% ipython --no-banner

In [1]: import numpy as np

In [2]: import numpy.linalg as la

In [3]: np.set_printoptions(precision=1, suppress=True, linewidth=100, floatmode="fixed")

In [4]: def rd(a):
   ...:     return np.round(a, 1) + 0
   ...: 

In [5]: A = np.load("arr.npy")

In [6]: print(A)
[[-2  1  0  0  0  0]
 [-4  3  0  0  0  0]
 [ 3 -5  0  0  0  0]
 [ 0  0 -2  1  0  0]
 [ 0  0 -4  3  0  0]
 [ 0  0  3 -5  0  0]
 [ 0  0  0  0 -2  1]
 [ 0  0  0  0 -4  3]
 [ 0  0  0  0  3 -5]]

In [7]: rd(la.svd(A, compute_uv=False))
Out[7]: array([7.8, 7.8, 7.8, 1.7, 1.7, 1.7])

In [8]: print(np.abs(A).max())
5

In [9]: A.sum(axis=1)
Out[9]: array([-1, -1, -2, -1, -1, -2, -1, -1, -2])

In [10]: out = A / np.sqrt((A ** 2).mean(axis=1, keepdims=True))

In [11]: rd(A - A.mean(axis=1, keepdims=True))
Out[11]: 
array([[-1.8,  1.2,  0.2,  0.2,  0.2,  0.2],
       [-3.8,  3.2,  0.2,  0.2,  0.2,  0.2],
       [ 3.3, -4.7,  0.3,  0.3,  0.3,  0.3],
       [ 0.2,  0.2, -1.8,  1.2,  0.2,  0.2],
       [ 0.2,  0.2, -3.8,  3.2,  0.2,  0.2],
       [ 0.3,  0.3,  3.3, -4.7,  0.3,  0.3],
       [ 0.2,  0.2,  0.2,  0.2, -1.8,  1.2],
       [ 0.2,  0.2,  0.2,  0.2, -3.8,  3.2],
       [ 0.3,  0.3,  0.3,  0.3,  3.3, -4.7]])

In [12]: print(la.matrix_rank(A - A.mean(axis=1, keepdims=True)))
5

In [13]: P = A @ la.solve(A.T @ A, A.T)

In [14]: rd(la.eigvalsh(P))
Out[14]: array([0.0, 0.0, 0.0, 1.0, 1.0, 1.0, 1.0, 1.0, 1.0])

In [15]: print(rd(np.trace(P)))
6.0

In [16]: la.matrix_rank(np.eye(9) - P)
Out[16]: np.int64(3)

In [17]: f = np.array([0, -1, 2])

In [18]: np.convolve(A[7], f)
Out[18]: array([  0,   0,   0,   0,   0,   4, -11,   6])

In [19]: np.cross(A[7, :3], A[2, :3])
Out[19]: array([0, 0, 0])

In [20]: np.polyval(f, A[7])
Out[20]: array([ 2,  2,  2,  2,  6, -1])

In [21]: m1 = np.load("m.npy")

In [22]: print(m1)
[[ 2 -2 -1]
 [ 0  2 -1]
 [ 0  0 -2]]

In [23]: # triangular: eigenvalues sit on the diagonal

In [24]: x0 = np.array([-1, 1, 2])

In [25]: rhs = m1 @ x0

In [26]: rhs
Out[26]: array([-6,  0, -4])

In [27]: rd(la.solve(m1, 2 * rhs))
Out[27]: array([-2.0,  2.0,  4.0])

In [28]: rd(la.solve(m1, m1[:, 2]))
Out[28]: array([0.0, 0.0, 1.0])

In [29]: rd(la.solve(m1, rhs + m1[:, 0]))
Out[29]: array([0.0, 1.0, 2.0])

In [30]: ev, V = la.eig(m1)

In [31]: m1 @ V[:, 0] - ev[0] * V[:, 0]
Out[31]: array([0.0, 0.0, 0.0])

In [32]: ev
Out[32]: array([ 2.0,  2.0, -2.0])

In [33]: rd(np.sort(la.eigvals(m1 @ m1)))
Out[33]: array([4.0, 4.0, 4.0])

In [34]: rng = np.random.default_rng(9164)

In [35]: lab = rng.permutation(3)

In [36]: lab
Out[36]: array([1, 2, 0])

In [37]: out = m1[lab][:, lab]

In [38]: rd(np.sort(np.abs(la.eigvals(out))))
Out[38]: array([2.0, 2.0, 2.0])

In [39]: np.trace(out)
Out[39]: np.int64(2)

In [40]: out = la.inv(m1)

In [41]: print(rd(la.inv(out)))
[[ 2.0 -2.0 -1.0]
 [ 0.0  2.0 -1.0]
 [ 0.0  0.0 -2.0]]

In [42]: rd(out)
Out[42]: 
array([[ 0.5,  0.5, -0.5],
       [ 0.0,  0.5, -0.2],
       [ 0.0,  0.0, -0.5]])

In [43]: (np.abs(out) > 1e-9).astype(int)
Out[43]: 
array([[1, 1, 1],
       [0, 1, 1],
       [0, 0, 1]])

In [44]: rd(la.det(m1) * la.det(out))
Out[44]: np.float64(1.0)

In [45]: print(rd(la.det(m1) * out))
[[-4.0 -4.0  4.0]
 [ 0.0 -4.0  2.0]
 [ 0.0  0.0  4.0]]

In [46]: rd(la.slogdet(m1)[0])
Out[46]: np.float64(-1.0)

In [47]: ev, V = la.eig(out)

In [48]: rd(np.sort(la.eigvals(out @ out)))
Out[48]: array([0.2, 0.2, 0.2])

In [49]: rd(np.prod(ev))
Out[49]: np.float64(-0.1)

In [50]: ev
Out[50]: array([ 0.5,  0.5, -0.5])

In [51]: F = np.load("x.npy")

In [52]: F
Out[52]: 
array([[-0.9, -0.1,  0.9],
       [ 1.0, -0.8, -0.9],
       [ 1.0, -1.0, -0.6],
       [ 0.2,  0.2, -0.4],
       [-1.0,  0.4,  0.9],
       [ 0.7, -0.9,  0.4],
       [-0.9,  0.8,  0.4],
       [ 0.8, -0.9,  0.1],
       [ 0.5, -0.9,  0.6],
       [ 1.0, -1.0,  0.6],
       [ 0.4,  0.2, -0.5],
       [ 0.8, -0.9,  0.1],
       [ 1.0, -1.0,  0.1],
       [ 0.8,  0.0, -0.8],
       [-0.3,  0.8, -0.5],
       [-0.9,  0.4,  0.8],
       [-0.6,  0.5,  0.1],
       [ 0.8, -0.6, -0.3],
       [ 0.8, -0.9,  0.3],
       [-0.1, -0.1,  0.1]])

In [53]: out = m1 / la.norm(m1, axis=1, keepdims=True)

In [54]: C2 = out @ out.T

In [55]: (C2 - 2 * np.eye(3)).round(6).argmax(axis=1)
Out[55]: array([2, 2, 1])

In [56]: (np.abs(C2) > 0.9).astype(int)
Out[56]: 
array([[1, 0, 0],
       [0, 1, 0],
       [0, 0, 1]])

In [57]: rd(C2[1])
Out[57]: array([-0.4,  1.0,  0.4])

In [58]: out = np.c_[F[:, :2] @ np.array([[-1, 0], [3, -2]]), np.array([-7, -6, 7, 7, 7, 7, -5, -4, 9, -5, 5, -7, 5, -3, 1, -2, -8, 2, 6, 6])]

In [59]: rd(out)
Out[59]: 
array([[ 0.6,  0.2, -7.0],
       [-3.4,  1.6, -6.0],
       [-4.0,  2.0,  7.0],
       [ 0.4, -0.4,  7.0],
       [ 2.2, -0.8,  7.0],
       [-3.4,  1.8,  7.0],
       [ 3.3, -1.6, -5.0],
       [-3.5,  1.8, -4.0],
       [-3.2,  1.8,  9.0],
       [-4.0,  2.0, -5.0],
       [ 0.2, -0.4,  5.0],
       [-3.5,  1.8, -7.0],
       [-4.0,  2.0,  5.0],
       [-0.8,  0.0, -3.0],
       [ 2.7, -1.6,  1.0],
       [ 2.1, -0.8, -2.0],
       [ 2.1, -1.0, -8.0],
       [-2.6,  1.2,  2.0],
       [-3.5,  1.8,  6.0],
       [-0.2,  0.2,  6.0]])

In [60]: print(la.matrix_rank(np.c_[F, out]))
4

In [61]: rd(la.norm(out - F @ la.lstsq(F, out)[0], axis=0))
Out[61]: array([ 0.0,  0.0, 25.4])

In [62]: rd(la.lstsq(F, out[:, 0])[0])
Out[62]: array([-1.0,  3.0,  0.0])

In [63]: la.matrix_rank(out)
Out[63]: np.int64(3)
